% ipython --no-banner

In [1]: import numpy as np

In [2]: import numpy.linalg as la

In [3]: np.set_printoptions(precision=2, suppress=True, linewidth=160, sign=" ")

In [4]: def tidy(a):
   ...:     return np.round(a, 2) + 0
   ...: 

In [5]: M = np.loadtxt("a.csv", delimiter=",")

In [6]: M
Out[6]: 
array([[  0.1,   1.1,   0.7,   0. ,   0.3],
       [  1.3,  -0.8,   0.2,   1.6,   0.7],
       [  0.7,  -1.2,  -0.6,   0.2,   0.2],
       [ -0.9,  -1.6,   1. ,  -0.7,  -0.6],
       [  0.7,  -0.7,  -1.3,  -0.9,   0.7],
       [  0. ,   1.6,  -1.3,   1.3,   1.4],
       [  0.1,   0.1,   0.8,   0.1,  -0.4],
       [ -0.3,  -0.3,   0.7,   1.2,  -1.3],
       [  1.1,  -2. ,   1. ,   0.2,   1.4],
       [  0. ,  -1.6,   0.3,  -0.8,   0.2],
       [  0.7,   2.5,  -1.2,  -0.7,  -0.9],
       [ -1.5,   0.9,  -0.2,  -0.5,  -1.6],
       [ -0.2,  -1.7,   0.9,  -1.1,   1.7],
       [ -0.1,  -0.3,  -0.4,   0.1,   0. ],
       [  8. ,  10. ,  32. , -24. , -22. ],
       [ -1. ,   0.9,   0.6,   0.5,  -1.1],
       [  1.2,  -0.1,   0.5,   1.6,  -0.5],
       [ -0.7,   0.5,   0.6,   2.4,  -0.6],
       [  0.7,   0.1,   0.2,  -1. ,   1. ],
       [  0.4,   0.4,   0.7,   0.3,   0.7],
       [  1.6,   2.3,   0.1,  -1.1,   0.2],
       [ -0.3,   2.5,  -1.3,  -1.3,  -1.6],
       [  1.6,   0.5,  -0.4,  -1.4,   1.2],
       [ -0.5,   0.9,   1.9,  -0.3,  -1.2],
       [ -0.3,  -0.2,  -0.6,   0.8,  -0.8],
       [ -0.8,   1. ,   0.5,   1. ,  -0.3]])

In [7]: lab = M[:, 1] > np.median(M[:, 1])

In [8]: f = M[lab].mean(axis=0) - M[~lab].mean(axis=0)

In [9]: tidy(f)
Out[9]: array([ 0.28,  2.72,  2.31, -1.93, -2.14])

In [10]: th = np.radians(156)

In [11]: r_ = np.eye(5)

In [12]: r_[0, 0] = r_[1, 1] = np.cos(th)

In [13]: r_[0, 1], r_[1, 0] = -np.sin(th), np.sin(th)

In [14]: tidy(r_)
Out[14]: 
array([[-0.91, -0.41,  0.  ,  0.  ,  0.  ],
       [ 0.41, -0.91,  0.  ,  0.  ,  0.  ],
       [ 0.  ,  0.  ,  1.  ,  0.  ,  0.  ],
       [ 0.  ,  0.  ,  0.  ,  1.  ,  0.  ],
       [ 0.  ,  0.  ,  0.  ,  0.  ,  1.  ]])

In [15]: B = M @ r_.T

In [16]: np.allclose(la.norm(M, axis=1), la.norm(B, axis=1))
Out[16]: True

In [17]: tidy(np.abs(B - M).max(axis=0))
Out[17]: array([ 19.38,  15.88,   0.  ,   0.  ,   0.  ])

In [18]: np.zeros(5, 5)
Traceback (most recent call last):
  Cell In[18], line 1
    np.zeros(5, 5)
TypeError: Cannot interpret '5' as a data type


In [19]: tidy(la.svd(r_, compute_uv=False))
Out[19]: array([ 1.,  1.,  1.,  1.,  1.])

In [20]: tidy(np.diff(r_, axis=0))
Out[20]: 
array([[ 1.32, -0.51,  0.  ,  0.  ,  0.  ],
       [-0.41,  0.91,  1.  ,  0.  ,  0.  ],
       [ 0.  ,  0.  , -1.  ,  1.  ,  0.  ],
       [ 0.  ,  0.  ,  0.  , -1.  ,  1.  ]])

In [21]: np.count_nonzero(r_)
Out[21]: np.int64(7)

In [22]: tidy(la.norm(r_))
Out[22]: np.float64(2.24)

In [23]: rng = np.random.default_rng(75)

In [24]: F = rng.normal(size=(25, 5)) + 20 * np.array([5, 1, 5, -4, 4])

In [25]: tidy(F)
Out[25]: 
array([[ 98.89,  20.4 , 100.41, -79.56,  80.51],
       [100.02,  20.45, 101.06, -78.15,  79.85],
       [ 99.19,  18.59, 100.27, -80.16,  81.6 ],
       [ 98.71,  19.49,  99.11, -79.81,  79.81],
       [ 99.16,  19.41, 100.99, -78.74,  80.6 ],
       [100.67,  20.63,  99.43, -80.01,  79.03],
       [100.68,  19.45,  99.47, -79.63,  80.38],
       [ 99.68,  18.93,  99.27, -80.64,  80.17],
       [100.62,  19.71, 100.49, -82.07,  79.96],
       [ 99.77,  18.21, 100.96, -79.9 ,  81.7 ],
       [100.65,  19.78,  97.65, -81.11,  80.84],
       [101.73,  20.3 ,  99.11, -79.32,  79.66],
       [ 98.67,  20.76,  98.89, -80.32,  79.02],
       [100.87,  19.74,  99.66, -79.98,  80.96],
       [ 99.33,  20.92,  99.14, -78.94,  79.01],
       [ 99.34,  21.55, 100.92, -79.76,  79.99],
       [102.11,  19.95,  99.87, -80.99,  79.25],
       [ 99.46,  18.96, 101.02, -79.53,  79.77],
       [ 99.61,  21.55,  99.61, -78.47,  79.37],
       [ 99.74,  21.27,  99.9 , -79.06,  79.7 ],
       [100.63,  20.95, 102.19, -79.56,  80.4 ],
       [100.43,  20.19, 100.02, -79.53,  80.87],
       [ 98.54,  21.22, 101.09, -79.67,  79.18],
       [ 99.82,  19.54, 100.83, -80.46,  78.41],
       [ 98.47,  19.11, 100.75, -78.31,  79.07]])

In [26]: vec = np.array([2, 4, 1, 5, 2])

In [27]: target = F @ vec

In [28]: tidy(la.solve(F.T @ F, F.T @ target))
Out[28]: array([ 2.,  4.,  1.,  5.,  2.])

In [29]: tidy(la.lstsq(F, target)[0])
Out[29]: array([ 2.,  4.,  1.,  5.,  2.])

In [30]: target = target + 0.02 * rng.normal(size=25)

In [31]: tidy(target)
Out[31]: 
array([ 142.97,  151.85,  135.35,  135.06,  144.46,  141.28,  141.22,  131.46,  130.19,  137.24,  134.19,  146.45,  135.67,  142.38,  144.77,  147.02,  137.45,
        137.69,  151.44,  148.51,  150.25,  145.73,  143.05,  133.19,  140.71])

In [32]: b, *_ = la.lstsq(F, target)

In [33]: tidy(F.T @ (target - F @ b))
Out[33]: array([ 0.,  0.,  0.,  0.,  0.])

In [34]: tidy(b)
Out[34]: array([ 2.  ,  4.  ,  1.  ,  5.  ,  1.99])

In [35]: vec = np.array([-4, 1, 1, -3, 3])

In [36]: h1 = np.maximum(F @ vec, 0)

In [37]: np.tanh(F @ vec)
Out[37]: array([ 1.,  1.,  1.,  1.,  1.,  1.,  1.,  1.,  1.,  1.,  1.,  1.,  1.,  1.,  1.,  1.,  1.,  1.,  1.,  1.,  1.,  1.,  1.,  1.,  1.])

In [38]: basis = F[[21, 18]].astype(float)

In [39]: for _ in range(5):
    ...:     lab = la.norm(F[:, None] - basis, axis=-1).argmin(axis=1)
    ...:     basis = np.array([F[lab == j].mean(axis=0) for j in range(2)])
    ...: 

In [40]: lab
Out[40]: array([ 1,  1,  0,  1,  1,  0,  0,  0,  0,  0,  0,  0,  1,  0,  1,  1,  0,  1,  1,  1,  1,  0,  1,  0,  1])

In [41]: tidy(basis[1] - basis[0])
Out[41]: array([-1.24,  0.88,  0.64,  1.09, -0.52])

In [42]: np.bincount(lab)
Out[42]: array([ 12,  13])

In [43]: tidy(basis)
Out[43]: 
array([[100.52,  19.58,  99.75, -80.32,  80.24],
       [ 99.28,  20.47, 100.39, -79.22,  79.71]])

In [44]: f = np.array([2, 2])

In [45]: tidy(np.convolve(basis[1], f))
Out[45]: array([ 198.55,  239.48,  241.71,   42.34,    0.98,  159.43])

In [46]: tidy(np.array([np.convolve(row, f, "same") for row in basis]))
Out[46]: 
array([[201.04, 240.2 , 238.67,  38.87,  -0.16],
       [198.55, 239.48, 241.71,  42.34,   0.98]])

In [47]: arr = 4 * np.eye(4) + np.eye(4, k=1)

In [48]: arr
Out[48]: 
array([[ 4.,  1.,  0.,  0.],
       [ 0.,  4.,  1.,  0.],
       [ 0.,  0.,  4.,  1.],
       [ 0.,  0.,  0.,  4.]])

In [49]: # triangular: eigenvalues sit on the diagonal

In [50]: f, v = arr[3], arr[1]

In [51]: f @ v
Out[51]: np.float64(0.0)

In [52]: p = (f @ v) / (f @ f) * f

In [53]: la.matrix_rank(np.outer(f, v))
Out[53]: np.int64(1)

In [54]: np.outer(f, v)
Out[54]: 
array([[  0.,   0.,   0.,   0.],
       [  0.,   0.,   0.,   0.],
       [  0.,   0.,   0.,   0.],
       [  0.,  16.,   4.,   0.]])

In [55]: (v - p) @ f
Out[55]: np.float64(0.0)

In [56]: p
Out[56]: array([ 0.,  0.,  0.,  0.])

In [57]: Q = arr.astype(float).copy()

In [58]: for j in range(4):
    ...:     Q[:, j] -= Q[:, :j] @ (Q[:, :j].T @ Q[:, j])
    ...:     Q[:, j] /= la.norm(Q[:, j])
    ...: 

In [59]: Q
Out[59]: 
array([[ 1.,  0.,  0.,  0.],
       [ 0.,  1.,  0.,  0.],
       [ 0.,  0.,  1.,  0.],
       [ 0.,  0.,  0.,  1.]])

In [60]: blk = np.stack([arr, -1 * arr, arr[::-1]])

In [61]: (blk @ arr.T).shape
Out[61]: (3, 4, 4)

In [62]: tidy(la.norm(blk, axis=(1, 2)))
Out[62]: array([ 8.19,  8.19,  8.19])

In [63]: blk.shape
Out[63]: (3, 4, 4)

In [64]: (arr - arr.T) / 2
Out[64]: 
array([[ 0. ,  0.5,  0. ,  0. ],
       [-0.5,  0. ,  0.5,  0. ],
       [ 0. , -0.5,  0. ,  0.5],
       [ 0. ,  0. , -0.5,  0. ]])

In [65]: np.allclose(arr @ arr.T, arr.T @ arr)
Out[65]: False

In [66]: tidy(la.det(arr))
Out[66]: np.float64(256.0)

In [67]: np.allclose(arr, arr.T)
Out[67]: False

In [68]: lab = F[:, 0] > np.median(F[:, 0])

In [69]: f = F[lab].mean(axis=0) - F[~lab].mean(axis=0)

In [70]: lab.astype(int)
Out[70]: array([ 0,  1,  0,  0,  0,  1,  1,  0,  1,  1,  1,  1,  0,  1,  0,  0,  1,  0,  0,  0,  1,  1,  0,  1,  0])

In [71]: np.argsort(-np.abs(f).round(6), kind="stable")
Out[71]: array([ 0,  3,  4,  1,  2])

In [72]: feats = np.load("m.npy")

In [73]: feats
Out[73]: 
array([[ 0,  1,  0,  0],
       [ 0,  0,  0,  1],
       [ 1,  0,  0,  0],
       [ 0,  0,  1,  0]])

In [74]: vec = np.array([-2, -3, 2, -2])

In [75]: feats @ np.ones(4)
Out[75]: array([ 1.,  1.,  1.,  1.])

In [76]: feats * vec
Out[76]: 
array([[ 0, -3,  0,  0],
       [ 0,  0,  0, -2],
       [-2,  0,  0,  0],
       [ 0,  0,  2,  0]])

In [77]: np.sign((feats @ vec).round(6))
Out[77]: array([-1, -1, -1,  1])

In [78]: np.trace(feats)
Out[78]: np.int64(0)

In [79]: tidy(np.sort(np.abs(la.eigvals(feats))))
Out[79]: array([ 1.,  1.,  1.,  1.])

In [80]: tidy(np.abs(la.eigvals(feats)).max())
Out[80]: np.float64(1.0)

In [81]: (feats - feats.T) / 2
Out[81]: 
array([[ 0. ,  0.5, -0.5,  0. ],
       [-0.5,  0. ,  0. ,  0.5],
       [ 0.5,  0. ,  0. , -0.5],
       [ 0. , -0.5,  0.5,  0. ]])

In [82]: np.allclose(feats, feats.T)
Out[82]: False

In [83]: tidy(la.det(feats))
Out[83]: np.float64(-1.0)

In [84]: feats @ feats
Out[84]: 
array([[ 0,  0,  0,  1],
       [ 0,  0,  1,  0],
       [ 0,  1,  0,  0],
       [ 1,  0,  0,  0]])

In [85]: (feats + feats.T) / 2
Out[85]: 
array([[ 0. ,  0.5,  0.5,  0. ],
       [ 0.5,  0. ,  0. ,  0.5],
       [ 0.5,  0. ,  0. ,  0.5],
       [ 0. ,  0.5,  0.5,  0. ]])

In [86]: B = feats / np.sqrt((feats ** 2).mean(axis=1, keepdims=True))

In [87]: la.matrix_rank(B) == la.matrix_rank(feats)
Out[87]: np.True_

In [88]: feats - feats.mean(axis=1, keepdims=True)
Out[88]: 
array([[-0.25,  0.75, -0.25, -0.25],
       [-0.25, -0.25, -0.25,  0.75],
       [ 0.75, -0.25, -0.25, -0.25],
       [-0.25, -0.25,  0.75, -0.25]])

In [89]: la.matrix_rank(feats - feats.mean(axis=1, keepdims=True))
Out[89]: np.int64(3)

In [90]: B = la.inv(feats)

In [91]: np.allclose(B, feats.T)
Out[91]: True

In [92]: m1 = np.loadtxt("x.csv", delimiter=",")

In [93]: m1
Out[93]: 
array([[ 0.,  1.,  0.,  1.],
       [ 2.,  1.,  2.,  1.],
       [ 0.,  1.,  0.,  1.],
       [ 2.,  1.,  2.,  1.]])

In [94]: B = m1 + rng.integers(-2, 3, (4, 2)) @ rng.integers(-2, 3, (2, 4))

In [95]: B
Out[95]: 
array([[ 6.,  4.,  0.,  5.],
       [ 8.,  4.,  2.,  5.],
       [-6., -2., -3., -4.],
       [ 0.,  0.,  3.,  0.]])

In [96]: la.matrix_rank(B - m1, tol=1e-8)
Out[96]: np.int64(2)

In [97]: B = np.array([[3, 2, 1], [2, 2, 2], [3, 5, 4], [2, 3, 4]])

In [98]: np.einsum("ik,kj->ji", m1, B)
Out[98]: 
array([[  4.,  16.,   4.,  16.],
       [  5.,  19.,   5.,  19.],
       [  6.,  16.,   6.,  16.]])

In [99]: np.vstack([m1, B.T]).shape
Out[99]: (7, 4)

In [100]: np.einsum("ik,kj->ij", m1, B)
Out[100]: 
array([[  4.,   5.,   6.],
       [ 16.,  19.,  16.],
       [  4.,   5.,   6.],
       [ 16.,  19.,  16.]])

In [101]: la.matrix_rank(np.vstack([m1, B.T]))
Out[101]: np.int64(4)

In [102]: B.T @ m1.T
Out[102]: 
array([[  4.,  16.,   4.,  16.],
       [  5.,  19.,   5.,  19.],
       [  6.,  16.,   6.,  16.]])

In [103]: la.matrix_rank(m1 @ B)
Out[103]: np.int64(2)

In [104]: la.cond(m1) > 100
Out[104]: np.True_

In [105]: la.matrix_rank(m1, rtol=0.1)
Out[105]: np.int64(2)

In [106]: [round(float(x), 2) for x in la.svd(m1, compute_uv=False)[:3]]
Out[106]: [4.58, 1.75, 0.0]

In [107]: np.argsort(-la.norm(m1, axis=0).round(6), kind="stable")[:3]
Out[107]: array([ 0,  2,  1])

In [108]: B = np.array([[0], [2], [0], [2], [1]])

In [109]: basis = np.array([[-1, 3, -1, -3, 3]])

In [110]: J = B @ basis + 0.1 * rng.normal(size=(5, 5))

In [111]: tidy(J)
Out[111]: 
array([[ 0.04,  0.11, -0.02, -0.04, -0.03],
       [-1.9 ,  6.12, -1.97, -5.84,  5.89],
       [-0.01, -0.21,  0.03,  0.04, -0.01],
       [-2.15,  6.03, -1.95, -6.  ,  5.86],
       [-1.12,  2.9 , -1.01, -2.87,  3.03]])

In [112]: B = np.array([[2, 1, -7], [1, 1, 9], [-4, 2, -6], [-8, 6, -6], [-9, 8, 6]])

In [113]: la.matrix_rank(np.vstack([J, B.T]))
Out[113]: np.int64(5)

In [114]: np.vstack([J, B.T]).shape
Out[114]: (8, 5)

In [115]: tidy(np.einsum("ij->j", J))
Out[115]: array([ -5.14,  14.95,  -4.91, -14.72,  14.74])

In [116]: Uu, s, Vt = la.svd(J)

In [117]: tidy(s)
Out[117]: array([ 16.03,   0.3 ,   0.17,   0.09,   0.01])

In [118]: np.argmax(s[:-1] / (s[1:] + 1e-6)) + 1
Out[118]: np.int64(1)

In [119]: B = Uu[:, :1] @ np.diag(s[:1]) @ Vt[:1]

In [120]: tidy(la.norm(J - B) / la.norm(J))
Out[120]: np.float64(0.02)

In [121]: tidy(np.abs(J - B).max())
Out[121]: np.float64(0.15)

In [122]: tidy(B)
Out[122]: 
array([[-0.01,  0.04, -0.01, -0.03,  0.03],
       [-2.04,  6.03, -1.96, -5.89,  5.88],
       [ 0.03, -0.09,  0.03,  0.08, -0.08],
       [-2.05,  6.07, -1.97, -5.93,  5.92],
       [-1.01,  3.  , -0.97, -2.93,  2.92]])
